$ python3 -q
>>> import numpy as np
>>> import numpy.linalg as la
>>> np.set_printoptions(precision=3, suppress=True, linewidth=200)
>>> E = np.array([[1, 0, 0], [0, 2, 0], [0, 0, -1]])
>>> [round(float(la.det(E[:i, :i])), 2) + 0 for i in range(1, 4)]
[1.0, 2.0, -2.0]
>>> round(la.eigvalsh(E).min(), 3)
np.float64(-1.0)
>>> left, sigma, Vh = la.svd(E, full_matrices=False)
>>> np.abs(Vh[0])
array([0., 1., 0.])
>>> left.T @ left
array([[1., 0., 0.],
       [0., 1., 0.],
       [0., 0., 1.]])
>>> np.allclose(left * sigma @ Vh, E)
True
>>> left.T @ E @ Vh.T
array([[2., 0., 0.],
       [0., 1., 0.],
       [0., 0., 1.]])
>>> (sigma > 1e-8).sum()
np.int64(3)
>>> round(float(np.sqrt((sigma ** 2).sum())), 3), round(float(la.norm(E)), 3)
(2.449, 2.449)
>>> np.abs(left[:, 0]).round(6).argmax()
np.int64(1)
>>> A = np.load("test0.npy")
>>> A
array([[5, 3, 8, 4],
       [3, 0, 9, 7],
       [3, 0, 9, 7]])
>>> # rank 2
>>> left, sigma, Vh = la.svd(A)
>>> np.argmax(sigma[:-1] / (sigma[1:] + 1e-6)) + 1
np.int64(2)
>>> B = left[:, :2] @ np.diag(sigma[:2]) @ Vh[:2]
>>> la.matrix_rank(A, rtol=0.05)
np.int64(2)
>>> B.round(3) + 0
array([[5., 3., 8., 4.],
       [3., 0., 9., 7.],
       [3., 0., 9., 7.]])
>>> la.matrix_rank(B)
np.int64(2)
>>> np.round(la.norm(A - B) / la.norm(A), 3)
np.float64(0.0)
>>> np.round(la.norm(A - B, 2), 3), round(float(sigma[2]), 3)
(np.float64(0.0), 0.0)
>>> x = np.array([0, 2, 0, 0])
>>> A @ np.eye(4)[3]
array([4., 7., 7.])
>>> A @ (2 * x)
array([12,  0,  0])
>>> la.norm(A @ x) <= la.norm(A, 2) * la.norm(x) + 1e-9
np.True_
>>> np.einsum("ij,j->i", A, x)
array([6, 0, 0])
>>> (A @ x).argmax()
np.int64(0)
>>> rank = la.matrix_rank(A)
>>> rank
np.int64(2)
>>> N = la.svd(A)[2][rank:].T
>>> [int(la.matrix_rank(A[:, :j + 1])) for j in range(4)]
[1, 2, 2, 2]
>>> [int(la.matrix_rank(A[:i])) for i in range(1, len(A) + 1)]
[1, 2, 2]
>>> N @ N.T
array([[ 0.599, -0.401, -0.268,  0.088],
       [-0.401,  0.523, -0.088,  0.285],
       [-0.268, -0.088,  0.401, -0.401],
       [ 0.088,  0.285, -0.401,  0.477]])
>>> la.matrix_rank(A.T @ A), la.matrix_rank(A @ A.T)
(np.int64(2), np.int64(2))
>>> np.round(A @ N, 3) + 0
array([[0., 0.],
       [0., 0.],
       [0., 0.]])
>>> N.shape
(4, 2)
>>> data = np.array([[5, 7, 9], [-1, 1, 3], [7, 9, 11], [-2, 0, 2]])
>>> # rank 2
>>> w1 = np.array([[2, 1], [0, -3], [0, 3]])
>>> coef = np.array([2, 2])
>>> hid = np.maximum(data @ w1 + coef, 0)
>>> la.matrix_rank(hid)
np.int64(2)
>>> hid
array([[12, 13],
       [ 0,  7],
       [16, 15],
       [ 0,  6]])
>>> cent = np.array([[2, 2], [0, 1]])
>>> hid @ cent
array([[24, 37],
       [ 0,  7],
       [32, 47],
       [ 0,  6]])
>>> (hid @ cent).round(6).argmax(axis=1)
array([1, 1, 1, 1])
>>> B = data / np.sqrt((data ** 2).mean(axis=1, keepdims=True))
>>> data - data.mean(axis=1, keepdims=True)
array([[-2.,  0.,  2.],
       [-2.,  0.,  2.],
       [-2.,  0.,  2.],
       [-2.,  0.,  2.]])
>>> la.norm(B, axis=1)
array([1.732, 1.732, 1.732, 1.732])
>>> B[2]
array([0.765, 0.984, 1.203])
>>> la.matrix_rank(data - data.mean(axis=1, keepdims=True))
np.int64(1)
>>> J = np.array([[8, 0, 9],
...     [0, 0, 1],
...     [0, 0, 1],
...     [0, 0, 1],
...     [8, 0, 9],
...     [3, 0, 5],
...     [0, 0, 1],
...     [13, 0, 13],
...     [8, 0, 9],
...     [3, 0, 5],
...     [13, 0, 13],
...     [0, 0, 1]])
>>> left, sigma, Vh = la.svd(J)
>>> sigma
array([34.317,  2.519,  0.   ])
>>> np.argmax(sigma[:-1] / (sigma[1:] + 1e-6)) + 1
np.int64(2)
>>> B = left[:, :2] @ np.diag(sigma[:2]) @ Vh[:2]
>>> la.matrix_rank(J, rtol=0.05)
np.int64(2)
>>> np.round(np.abs(J - B).max(), 3)
np.float64(0.0)
>>> round(float(la.norm(J - B) / la.norm(J)), 3)
0.0
>>> B.round(3) + 0
array([[ 8.,  0.,  9.],
       [ 0.,  0.,  1.],
       [ 0.,  0.,  1.],
       [ 0.,  0.,  1.],
       [ 8.,  0.,  9.],
       [ 3.,  0.,  5.],
       [ 0.,  0.,  1.],
       [13.,  0., 13.],
       [ 8.,  0.,  9.],
       [ 3.,  0.,  5.],
       [13.,  0., 13.],
       [ 0.,  0.,  1.]])
>>> rank = la.matrix_rank(J)
>>> rank
np.int64(2)
>>> N = la.svd(J)[2][rank:].T
>>> [int(la.matrix_rank(J[:i])) for i in range(1, len(J) + 1)]
[1, 2, 2, 2, 2, 2, 2, 2, 2, 2, 2, 2]
>>> [int(la.matrix_rank(J[:, :j + 1])) for j in range(3)]
[1, 1, 2]
>>> [int(la.matrix_rank(np.delete(J, i, axis=0))) for i in range(12)]
[2, 2, 2, 2, 2, 2, 2, 2, 2, 2, 2, 2]
>>> la.matrix_rank(J.T @ J), la.matrix_rank(J @ J.T)
(np.int64(2), np.int64(2))
>>> J @ N
array([[0.],
       [0.],
       [0.],
       [0.],
       [0.],
       [0.],
       [0.],
       [0.],
       [0.],
       [0.],
       [0.],
       [0.]])
>>> cov = A.T @ A
>>> np.allclose(cov, cov.T)
True
>>> np.trace(cov), (A ** 2).sum()
(np.int64(392), np.int64(392))
>>> np.round(la.eigvalsh(cov)[::-1], 3) + 0
array([378.137,  13.863,   0.   ,   0.   ])
>>> np.diag(cov)
array([ 43,   9, 226, 114])
>>> left, sigma, Vh = la.svd(J)
>>> V = Vh[:(sigma > 1e-8).sum()]
>>> rng = np.random.default_rng(24271)
>>> x = J[9] + -2 * J[0] + rng.integers(2) * np.eye(3)[2]
>>> x
array([-13.,   0., -12.])
>>> np.diag(V.T @ V)
array([1., 0., 1.])
>>> round(la.norm(x - V.T @ V @ x), 3)
np.float64(0.0)
>>> np.allclose(V.T @ V @ x, x)
True
>>> la.matrix_rank(np.vstack([J, x]))
np.int64(2)
>>> np.allclose(data[:-1].T @ la.lstsq(data[:-1].T, data[-1])[0], data[-1])
True
>>> arr = np.array([[0, 0, 0, 0], [0, 0, 1, 1], [0, 1, 0, 1], [0, 1, 1, 0]])
>>> np.round(la.norm(arr, 2) / la.norm(arr), 3)
np.float64(0.816)
>>> [round(float(x), 3) for x in la.svd(arr, compute_uv=False)[:3]]
[2.0, 1.0, 1.0]
>>> np.argwhere(np.triu(arr))
array([[1, 2],
       [1, 3],
       [2, 3]])
>>> arr.sum(axis=0)
array([0, 2, 2, 2])
>>> Lm = np.diag(arr.sum(axis=1)) - arr
>>> Lm @ np.ones(4)
array([0., 0., 0., 0.])
>>> la.matrix_rank(Lm)
np.int64(2)
>>> left, sigma, Vh = la.svd(arr)
>>> V = Vh[:(sigma > 1e-8).sum()]
>>> x = arr[1] + -3 * arr[2] + rng.integers(2) * np.eye(4)[2]
>>> x
array([ 0., -3.,  2., -2.])
>>> la.matrix_rank(np.vstack([arr, x]))
np.int64(3)
>>> round(float(la.norm(x - V.T @ V @ x)), 3)
0.0
>>> try:
...     la.cholesky(arr)
... except la.LinAlgError as e:
...     print(e)
... 
Matrix is not positive definite
>>> np.all(la.eigvalsh(arr) > 0)
np.False_
>>> vals, V = la.eigh(arr)
>>> x = np.array([9, 1, -7, 3])
>>> x @ arr @ x
np.int64(-50)
>>> (np.sign(V[:, -1].round(6)) == np.sign(V[0, -1].round(6))).astype(int)
array([1, 0, 0, 0])
>>> round(float(x @ arr @ x / (x @ x)), 3), round(float(vals[0]), 3), round(float(vals[-1]), 3)
(-0.357, -1.0, 2.0)
>>> la.eigvalsh(arr[1:, 1:])
array([-1., -1.,  2.])
>>> B = np.array([[0.7], [0.6], [0.5]])
>>> cent = np.array([[0.2, -0.1, 0.6]])
>>> feats = B @ cent
>>> feats
array([[ 0.14, -0.07,  0.42],
       [ 0.12, -0.06,  0.36],
       [ 0.1 , -0.05,  0.3 ]])
>>> # rank 1
>>> left, sigma, Vh = la.svd(feats, full_matrices=False)
>>> np.round(Vh @ Vh.T, 3) + 0
array([[1., 0., 0.],
       [0., 1., 0.],
       [0., 0., 1.]])
>>> (sigma > 1e-8).sum()
np.int64(1)
>>> round(np.sqrt((sigma ** 2).sum()), 3), round(la.norm(feats), 3)
(np.float64(0.672), np.float64(0.672))
>>> np.abs(Vh[0])
array([0.312, 0.156, 0.937])
>>> np.round(left.T @ feats @ Vh.T, 3) + 0
array([[0.672, 0.   , 0.   ],
       [0.   , 0.   , 0.   ],
       [0.   , 0.   , 0.   ]])
>>> np.abs(left[:, 0]).round(6).argmax()
np.int64(0)
>>> np.round(sigma / sigma[0], 3) + 0
array([1., 0., 0.])
>>> np.cumsum(sigma ** 2) / np.sum(sigma ** 2)
array([1., 1., 1.])
>>> np.round(np.trace(la.pinv(feats) @ feats), 3)
np.float64(1.0)
>>> np.unique(feats.round(6), axis=0).shape
(3, 3)
>>> round(la.norm(feats, 2) / la.norm(feats), 3)
np.float64(1.0)
>>> np.einsum("ii->", feats)
np.float64(0.38)
>>> round(float(la.eigvals(feats).sum().real), 3)
0.38
>>> np.round(np.poly(feats), 3) + 0
array([ 1.  , -0.38,  0.  ,  0.  ])
>>> np.round(la.det(2 * feats), 3), np.round(la.det(feats), 3)
(np.float64(-0.0), np.float64(-0.0))
>>> left, sigma, Vh = la.svd(feats)
>>> V = Vh[:(sigma > 1e-8).sum()]
>>> x = feats[2] + 3 * feats[0] + rng.integers(2) * np.eye(3)[0]
>>> x
array([ 0.52, -0.26,  1.56])
>>> V.T @ V
array([[ 0.098, -0.049,  0.293],
       [-0.049,  0.024, -0.146],
       [ 0.293, -0.146,  0.878]])
>>> la.matrix_rank(np.vstack([feats, x]))
np.int64(1)
>>> np.diag(V.T @ V)
array([0.098, 0.024, 0.878])
>>> round(float(la.norm(x - V.T @ V @ x)), 3)
0.0
>>> np.allclose(V.T @ V @ x, x)
True
>>> F = np.load("sample15.npy")
>>> F
array([[ 0.724, -1.596, -1.302,  0.034],
       [ 0.932,  0.489, -0.784, -0.708],
       [ 2.097, -0.733, -0.201,  0.999],
       [ 0.62 ,  1.252, -0.949,  0.902]])
>>> np.round(F[2] @ F[1], 3)
np.float64(1.046)
>>> np.round(la.norm(F, "nuc"), 3)
np.float64(7.599)
>>> round(float(la.norm(F) ** 2 / la.norm(F, 2) ** 2), 3)
1.848
>>> mat = np.load("layer18.npy")
>>> mat
array([[ 2,  4,  5,  3],
       [ 3,  4, -4,  1],
       [ 0,  5, -3,  2],
       [-5,  0, -5,  5]])
>>> np.einsum("ii->", mat)
np.int64(8)
>>> np.poly(mat)
array([  1.,  -8.,  38., -97., 715.])
>>> round(float(la.det(mat[::-1])), 3)
715.0
